>>> import numpy as np
>>> from numpy import linalg as LA
>>> np.set_printoptions(suppress=True, linewidth=160)
>>> J = np.array([[0, 0], [0, 0], [1, 0]])
>>> left, sigma, VT = LA.svd(J)
>>> evecs = VT[:(sigma > 1e-8).sum()]
>>> rng = np.random.default_rng(74033)
>>> x = J[0] + 4 * J[2] + rng.integers(2) * np.eye(2)[1]
>>> x
array([4., 1.])
>>> np.diag(evecs.T @ evecs)
array([1., 0.])
>>> evecs.T @ evecs
array([[1., 0.],
       [0., 0.]])
>>> round(LA.norm(x - evecs.T @ evecs @ x), 2)
np.float64(1.0)
>>> J.reshape(-1, 2)
array([[0, 0],
       [0, 0],
       [1, 0]])
>>> t3 = J.reshape(3, 2, -1)
>>> np.einsum("ihd,jhd->hij", t3, t3).shape
(2, 3, 3)
>>> np.einsum("ihd,ihd->ih", t3, t3)
array([[0, 0],
       [0, 0],
       [1, 0]])
>>> t3.sum(axis=1)
array([[0],
       [0],
       [1]])
>>> np.swapaxes(t3, 1, 2)[1]
array([[0, 0]])
>>> rk = LA.matrix_rank(J)
>>> rk
np.int64(1)
>>> null = LA.svd(J)[2][rk:].T
>>> [int(LA.matrix_rank(J[:, :j + 1])) for j in range(2)]
[1, 1]
>>> mat = np.load("a.npy")
>>> mat
array([[ 6.72, -2.1 ],
       [-2.1 , -8.72]])
>>> np.round(LA.det(mat.T), 2)
np.float64(-63.01)
>>> np.round(np.poly(mat), 2)
array([  1.  ,   2.  , -63.01])
>>> np.round(LA.eigvals(mat), 2)
array([ 7., -9.])
>>> round(LA.eigvals(mat).sum().real, 2)
np.float64(-2.0)
>>> np.round(np.abs(LA.eigvals(mat)).max(), 2)
np.float64(9.0)
>>> (mat - mat.T) / 2
array([[0., 0.],
       [0., 0.]])
>>> round(float(LA.eigvalsh(mat).min()), 2)
-9.0
>>> [round(float(LA.det(mat[:i, :i])), 2) + 0 for i in range(1, 3)]
[6.72, -63.01]
>>> np.all(LA.eigvalsh(mat) > 0)
np.False_
>>> O, evecs = LA.qr(mat[:, :1])[0], LA.qr(mat[:, 1:])[0]
>>> sigma = LA.svd(O.T @ evecs, compute_uv=False)
>>> (sigma > 0.9).sum()
np.int64(0)
>>> proj = np.triu(np.array([[-1, 1], [-1, 0]]), 1) + np.eye(2)
>>> A2 = proj @ mat @ LA.inv(proj)
>>> np.round(proj @ mat - mat @ proj, 2)
array([[ -2.1 , -15.44],
       [  0.  ,   2.1 ]])
>>> feats = np.load("sample14.npy")
>>> feats
array([[-1, -1,  1],
       [-4, -4, -2],
       [-1, -1,  1]])
>>> # row 1 is much longer than the rest
>>> t3 = np.stack([feats, -2 * feats, feats[::-1]])
>>> np.einsum("bij,cij->bc", t3, t3)
array([[ 42, -84,  42],
       [-84, 168, -84],
       [ 42, -84,  42]])
>>> np.round(LA.norm(t3, axis=(1, 2)), 2)
array([ 6.48, 12.96,  6.48])
>>> (t3 @ feats.T).shape
(3, 3, 3)
>>> t3.sum(axis=0)
array([[0, 0, 0],
       [0, 0, 0],
       [0, 0, 0]])
>>> np.round(LA.det(t3), 2)
array([0., 0., 0.])
>>> X = np.load("mat.npy")
>>> X
array([[ 0,  0,  0,  3],
       [ 3,  0,  3, -3],
       [ 0,  0,  0, -2]])
>>> th = np.radians(120)
>>> R = np.eye(4)
>>> R[0, 0] = R[2, 2] = np.cos(th)
>>> R[0, 2], R[2, 0] = -np.sin(th), np.sin(th)
>>> R.round(2)
array([[-0.5 ,  0.  , -0.87,  0.  ],
       [ 0.  ,  1.  ,  0.  ,  0.  ],
       [ 0.87,  0.  , -0.5 ,  0.  ],
       [ 0.  ,  0.  ,  0.  ,  1.  ]])
>>> A2 = X @ R.T
>>> np.allclose(LA.norm(X, axis=1), LA.norm(A2, axis=1))
True
>>> np.round(LA.svd(X, compute_uv=False), 2) + 0, np.round(LA.svd(A2, compute_uv=False), 2) + 0
(array([5.73, 2.67, 0.  ]), array([5.73, 2.67, 0.  ]))
>>> np.round(np.abs(A2 - X).max(axis=0), 2)
array([7.1, 0. , 1.9, 0. ])
>>> round(LA.det(R), 2), np.round(np.trace(R), 2)
(np.float64(1.0), np.float64(1.0))
>>> np.allclose(X @ X.T, A2 @ A2.T)
True
>>> G = X.T @ X
>>> (X @ X.T).shape
(3, 3)
>>> np.round(LA.eigvalsh(G)[::-1], 2) + 0
array([32.88,  7.12,  0.  ,  0.  ])
>>> x = np.array([0, 2, 0, 2])
>>> h = np.maximum(X @ x, 0)
>>> np.round(np.tanh(X @ x), 2)
array([ 1., -1., -1.])
>>> X.T @ h
array([ 0,  0,  0, 18])
>>> h
array([6, 0, 0])
>>> X * (h > 1e-9)[:, None]
array([[0, 0, 0, 3],
       [0, 0, 0, 0],
       [0, 0, 0, 0]])
>>> LA.lstsq(X[:-1].T, X[-1])[2]
np.int32(2)
>>> np.unique(X.round(6), axis=0).shape
(3, 4)
>>> np.allclose(X[:-1].T @ LA.lstsq(X[:-1].T, X[-1])[0], X[-1])
True
>>> np.round(X @ LA.pinv(X) @ X, 2) + 0
array([[ 0.,  0.,  0.,  3.],
       [ 3.,  0.,  3., -3.],
       [ 0.,  0.,  0., -2.]])
>>> t3 = np.stack([X, -1 * X, X[::-1]])
>>> np.einsum("bij,cij->bc", t3, t3)
array([[ 40, -40,  15],
       [-40,  40, -15],
       [ 15, -15,  40]])
>>> E = np.load("dump.npy")
>>> E
array([[-2,  1, -5],
       [ 1, -4, -2],
       [-5, -2, -6]])
>>> # symmetric
>>> th = np.radians(72)
>>> R = np.eye(3)
>>> R[0, 0] = R[2, 2] = np.cos(th)
>>> R[0, 2], R[2, 0] = -np.sin(th), np.sin(th)
>>> R.round(2)
array([[ 0.31,  0.  , -0.95],
       [ 0.  ,  1.  ,  0.  ],
       [ 0.95,  0.  ,  0.31]])
>>> A2 = E @ R.T
>>> np.round(np.abs(A2 - E).max(axis=0), 2)
array([9.16, 0.  , 2.33])
>>> np.round(LA.svd(E, compute_uv=False), 2), np.round(LA.svd(A2, compute_uv=False), 2)
(array([9.61, 4.41, 2.03]), array([9.61, 4.41, 2.03]))
>>> A2 = LA.inv(E)
>>> round(LA.slogdet(E)[0], 2)
np.float64(1.0)
>>> M = np.array([[-3.58, 24.95, 1.84],
...     [2.61, 16.76, -7.6],
...     [10.66, -35.15, 12.92],
...     [-23.58, 5.4, 19.83],
...     [-6.33, 6.42, 1.05],
...     [-11.33, 15.17, -19.95],
...     [21.28, -7.51, 6.56],
...     [14.54, -2.46, -36.86],
...     [20.96, -34.03, 10.8],
...     [25.35, 31.47, -23.67],
...     [-1.4, -15.69, -8.09],
...     [15.27, 20.06, 7.54],
...     [19.12, -34.38, -25.03],
...     [3.56, -4.36, -33.46],
...     [-18.47, 0.5, -13.47],
...     [18.03, -39.69, -1.71],
...     [-22.52, -6.56, 10.1],
...     [-6.53, -29.53, 17.19],
...     [-14.51, 15.76, -13.09]])
>>> proj = M @ LA.solve(M.T @ M, M.T)
>>> np.trace(proj)
np.float64(3.0)
>>> np.round(LA.eigvalsh(proj), 2) + 0
array([0., 0., 0., 0., 0., 0., 0., 0., 0., 0., 0., 0., 0., 0., 0., 0., 1., 1., 1.])
>>> Xs = M - M.mean(axis=0)
>>> evecs = LA.svd(Xs)[2][:2]
>>> A2 = Xs - Xs @ evecs.T @ evecs
>>> round(float(LA.norm(A2) / LA.norm(Xs)), 2)
0.39
>>> np.round(np.cov(Xs @ evecs.T, rowvar=False), 2) + 0
array([[546.67,   0.  ],
       [  0.  , 334.76]])
>>> LA.norm(A2, axis=1).round(6).argmax()
np.int64(11)
>>> np.round(A2.std(axis=0), 2)
array([9.05, 4.35, 7.14])
>>> np.round((Xs @ evecs.T).std(axis=0), 2)
array([22.76, 17.81])
>>> np.round(np.diag(evecs.T @ evecs), 2)
array([0.46, 0.88, 0.66])
>>> cent = M[[6, 10]].astype(float)
>>> for _ in range(4):
...     labels = LA.norm(M[:, None] - cent, axis=-1).argmin(axis=1)
...     cent = np.array([M[labels == j].mean(axis=0) for j in range(2)])
... 
>>> labels
array([1, 1, 0, 1, 1, 1, 0, 1, 0, 1, 0, 1, 0, 1, 1, 0, 1, 0, 1])
>>> np.bincount(labels)
array([ 7, 12])
>>> A = np.diag(20 * np.array([-5, 0, 2])) + np.array([[1, 0, 2], [3, 3, 0], [2, 0, 2]])
>>> A
array([[-99,   0,   2],
       [  3,   3,   0],
       [  2,   0,  42]])
>>> th = np.radians(45)
>>> R = np.eye(3)
>>> R[2, 2] = R[1, 1] = np.cos(th)
>>> R[2, 1], R[1, 2] = -np.sin(th), np.sin(th)
>>> R.round(2)
array([[ 1.  ,  0.  ,  0.  ],
       [ 0.  ,  0.71,  0.71],
       [ 0.  , -0.71,  0.71]])
>>> A2 = A @ R.T
>>> np.round(np.abs(A2 - A).max(axis=0), 2)
array([ 0. , 29.7, 12.3])
>>> np.allclose(LA.norm(A, axis=1), LA.norm(A2, axis=1))
True
>>> proj = np.triu(np.array([[-3, 3, 3], [1, 3, -3], [-3, 1, -2]]), 1) + np.eye(3)
>>> A2 = proj @ R @ LA.inv(proj)
>>> round(float(np.trace(A2)), 2), round(float(np.trace(R)), 2)
(2.41, 2.41)
>>> np.round(np.poly(A2), 2)
array([ 1.  , -2.41,  2.41, -1.  ])
>>> m1 = np.loadtxt("x.csv", delimiter=",")
>>> m1
array([[ 2.08,  5.18,  5.15],
       [ 1.95,  4.48,  4.81],
       [ 2.27,  5.18,  5.29],
       [ 1.81,  5.09,  5.31],
       [ 1.56,  4.41,  5.1 ],
       [ 2.62,  5.35,  5.43],
       [ 3.19,  3.24,  0.93],
       [ 3.34,  2.77,  1.06],
       [ 2.86,  3.2 ,  0.94],
       [ 2.63,  2.52,  0.33],
       [ 3.09,  2.54,  1.19],
       [ 3.31,  2.78,  0.95],
       [ 4.71, -0.48,  4.25],
       [ 5.35, -0.2 ,  3.82],
       [ 5.27,  0.05,  3.98],
       [ 4.77, -0.22,  4.18],
       [ 5.24,  0.39,  3.94],
       [ 4.92,  0.01,  3.93]])
>>> Xs = m1 - m1.mean(axis=0)
>>> evecs = LA.svd(Xs)[2][:1]
>>> A2 = Xs - Xs @ evecs.T @ evecs
>>> np.round(A2.std(axis=0), 2)
array([0.43, 0.36, 1.72])
>>> LA.norm(A2, axis=1).round(6).argmax()
np.int64(9)
>>> np.round((Xs @ evecs.T).std(axis=0), 2)
array([2.45])
>>> np.round(np.cov(Xs @ evecs.T, rowvar=False), 2)
np.float64(6.34)
>>> round(float(LA.norm(A2) / LA.norm(Xs)), 2)
0.6
